$ python3 -q
>>> import numpy as np
>>> np.set_printoptions(precision=3, suppress=True, linewidth=160, floatmode="fixed")
>>> K = np.array([[0, 0, 0, -2, 0, 0],
...     [0, 0, 0, 0, 0, -3],
...     [0, 0, 0, 0, 0, 0],
...     [1, 0, 0, 0, 0, 0],
...     [0, -1, 0, 0, 0, 0],
...     [0, 0, 3, 0, 0, 0]])
>>> print(np.trace(K))
0
>>> print(np.allclose(K, K.T))
False
>>> print(np.allclose(K @ K.T, K.T @ K))
False
>>> print((K + K.T) / 2)
[[ 0.000  0.000  0.000 -0.500  0.000  0.000]
 [ 0.000  0.000  0.000  0.000 -0.500 -1.500]
 [ 0.000  0.000  0.000  0.000  0.000  1.500]
 [-0.500  0.000  0.000  0.000  0.000  0.000]
 [ 0.000 -0.500  0.000  0.000  0.000  0.000]
 [ 0.000 -1.500  1.500  0.000  0.000  0.000]]
>>> print(np.sort(np.abs(np.linalg.eigvals(K))))
[0.000 0.000 0.000 0.000 1.414 1.414]
>>> print(K @ K)
[[-2  0  0  0  0  0]
 [ 0  0 -9  0  0  0]
 [ 0  0  0  0  0  0]
 [ 0  0  0 -2  0  0]
 [ 0  0  0  0  0  3]
 [ 0  0  0  0  0  0]]
>>> U, sigma, VT = np.linalg.svd(K)
>>> print(np.argmax(sigma[:-1] / (sigma[1:] + 1e-6)) + 1)
5
>>> other = U[:, :5] @ np.diag(sigma[:5]) @ VT[:5]
>>> print(round(np.linalg.norm(K - other, 2), 3), sigma[5])
0.0 -0.0
>>> rng = np.random.default_rng(15608)
>>> other = K + rng.integers(-2, 3, (6, 5)) @ rng.integers(-2, 3, (5, 6))
>>> print(other)
[[ 7 -5 13  0 -3 -8]
 [ 3 -1  1 -2 -5  3]
 [ 1 -3  5  2 -7 -8]
 [ 2  4  1 -4 -3  4]
 [ 3 -3  8 -1  0 -9]
 [-2  8  3  0  2  2]]
>>> print(other - K)
[[ 7 -5 13  2 -3 -8]
 [ 3 -1  1 -2 -5  6]
 [ 1 -3  5  2 -7 -8]
 [ 1  4  1 -4 -3  4]
 [ 3 -2  8 -1  0 -9]
 [-2  8  0  0  2  2]]
>>> print(np.linalg.matrix_rank(other - K, tol=1e-8))
5
>>> print(np.round(np.linalg.svd(other - K, compute_uv=False), 3) + 0)
[24.383 10.870  8.748  6.321  3.583  0.000]
>>> print(np.allclose(K[:-1].T @ np.linalg.lstsq(K[:-1].T, K[-1])[0], K[-1]))
False
>>> print(round(np.trace(np.linalg.pinv(K) @ K), 3))
5.0
>>> print(np.unique(K.round(6), axis=0).shape)
(6, 6)
>>> m1 = np.load("case16.npy")
>>> print(m1)
[[-0.576  0.165 -0.366 -0.469  0.014  0.496  0.202]
 [ 0.000 -0.714  0.014 -0.053 -0.655  0.136  0.199]
 [-0.157 -0.325 -0.147 -0.544  0.248 -0.700 -0.009]
 [ 0.680  0.038 -0.534 -0.344 -0.079  0.185 -0.304]
 [-0.209  0.392 -0.470  0.268 -0.559 -0.443 -0.021]
 [ 0.262  0.444  0.465 -0.486 -0.338 -0.110  0.394]
 [ 0.262 -0.060 -0.348  0.235  0.277 -0.053  0.819]]
>>> # orthonormal columns
>>> print(np.linalg.matrix_rank(m1))
7
>>> np.linalg.rank(m1)
Traceback (most recent call last):
  File "<python-input-26>", line 1, in <module>
    np.linalg.rank(m1)
    ^^^^^^^^^^^^^^
AttributeError: module 'numpy.linalg' has no attribute 'rank'
>>> m1[:, 7]
Traceback (most recent call last):
  File "<python-input-27>", line 1, in <module>
    m1[:, 7]
    ~~^^^^^^
IndexError: index 7 is out of bounds for axis 1 with size 7
>>> print(np.linalg.svd(m1, compute_uv=False))
[1.000 1.000 1.000 1.000 1.000 1.000 1.000]
>>> print(m1.mean(axis=0))
[ 0.037 -0.009 -0.198 -0.199 -0.156 -0.070  0.183]
>>> f = np.array([1, 1])
>>> print(np.cross(m1[5, :3], m1[1, :3]))
[ 0.339 -0.004 -0.187]
>>> print(np.round(np.correlate(m1[5], m1[1], "full"), 3) + 0)
[ 0.052  0.124 -0.018 -0.338 -0.458  0.044  0.000 -0.196  0.090  0.219  0.084 -0.281  0.000]
>>> other = m1 / np.linalg.norm(m1, axis=1, keepdims=True)
>>> gram = other @ other.T
>>> print(gram.round(3) + 0)
[[1.000 0.000 0.000 0.000 0.000 0.000 0.000]
 [0.000 1.000 0.000 0.000 0.000 0.000 0.000]
 [0.000 0.000 1.000 0.000 0.000 0.000 0.000]
 [0.000 0.000 0.000 1.000 0.000 0.000 0.000]
 [0.000 0.000 0.000 0.000 1.000 0.000 0.000]
 [0.000 0.000 0.000 0.000 0.000 1.000 0.000]
 [0.000 0.000 0.000 0.000 0.000 0.000 1.000]]
>>> print(gram[6].round(3) + 0)
[0.000 0.000 0.000 0.000 0.000 0.000 1.000]
>>> print(np.degrees(np.arccos(np.clip(gram[6, 5], -1, 1))))
90.0
>>> print((gram - 2 * np.eye(7)).round(6).argmax(axis=1))
[1 0 0 0 0 0 0]
>>> np.linalg.determinant(m1)
Traceback (most recent call last):
  File "<python-input-39>", line 1, in <module>
    np.linalg.determinant(m1)
    ^^^^^^^^^^^^^^^^^^^^^
AttributeError: module 'numpy.linalg' has no attribute 'determinant'
>>> print(np.allclose(m1, m1.T))
False
>>> print(np.sort(np.abs(np.linalg.eigvals(m1))))
[1.000 1.000 1.000 1.000 1.000 1.000 1.000]
>>> print(round(np.abs(np.linalg.eigvals(m1)).max(), 3))
1.0
>>> print(round(np.trace(m1), 3))
-1.63
>>> print(np.allclose(m1 @ m1.T, m1.T @ m1))
True
>>> assert m1 == m1.T
Traceback (most recent call last):
  File "<python-input-45>", line 1, in <module>
    assert m1 == m1.T
           ^^^^^^^^^^
ValueError: The truth value of an array with more than one element is ambiguous. Use a.any() or a.all()
>>> print(np.linalg.norm(m1, axis=0))
[1.000 1.000 1.000 1.000 1.000 1.000 1.000]
>>> print(np.round(m1[:, 0] @ m1[:, 3], 3))
0.0
>>> print(np.linalg.svd(m1, compute_uv=False))
[1.000 1.000 1.000 1.000 1.000 1.000 1.000]
>>> data = np.loadtxt("mat.csv", delimiter=",")
>>> print(data)
[[0.000 0.000 0.000 0.000 0.000 1.000 0.000]
 [0.000 0.000 1.000 0.000 0.000 0.000 0.000]
 [0.000 0.000 0.000 0.000 0.000 0.000 1.000]
 [0.000 0.000 0.000 1.000 0.000 0.000 0.000]
 [1.000 0.000 0.000 0.000 0.000 0.000 0.000]
 [0.000 0.000 0.000 0.000 1.000 0.000 0.000]
 [0.000 1.000 0.000 0.000 0.000 0.000 0.000]]
>>> # orthonormal columns
>>> U, sigma, VT = np.linalg.svd(data, full_matrices=False)
>>> print(VT @ VT.T)
[[1.000 0.000 0.000 0.000 0.000 0.000 0.000]
 [0.000 1.000 0.000 0.000 0.000 0.000 0.000]
 [0.000 0.000 1.000 0.000 0.000 0.000 0.000]
 [0.000 0.000 0.000 1.000 0.000 0.000 0.000]
 [0.000 0.000 0.000 0.000 1.000 0.000 0.000]
 [0.000 0.000 0.000 0.000 0.000 1.000 0.000]
 [0.000 0.000 0.000 0.000 0.000 0.000 1.000]]
>>> print(sigma)
[1.000 1.000 1.000 1.000 1.000 1.000 1.000]
>>> print(U.shape, sigma.shape, VT.shape)
(7, 7) (7,) (7, 7)
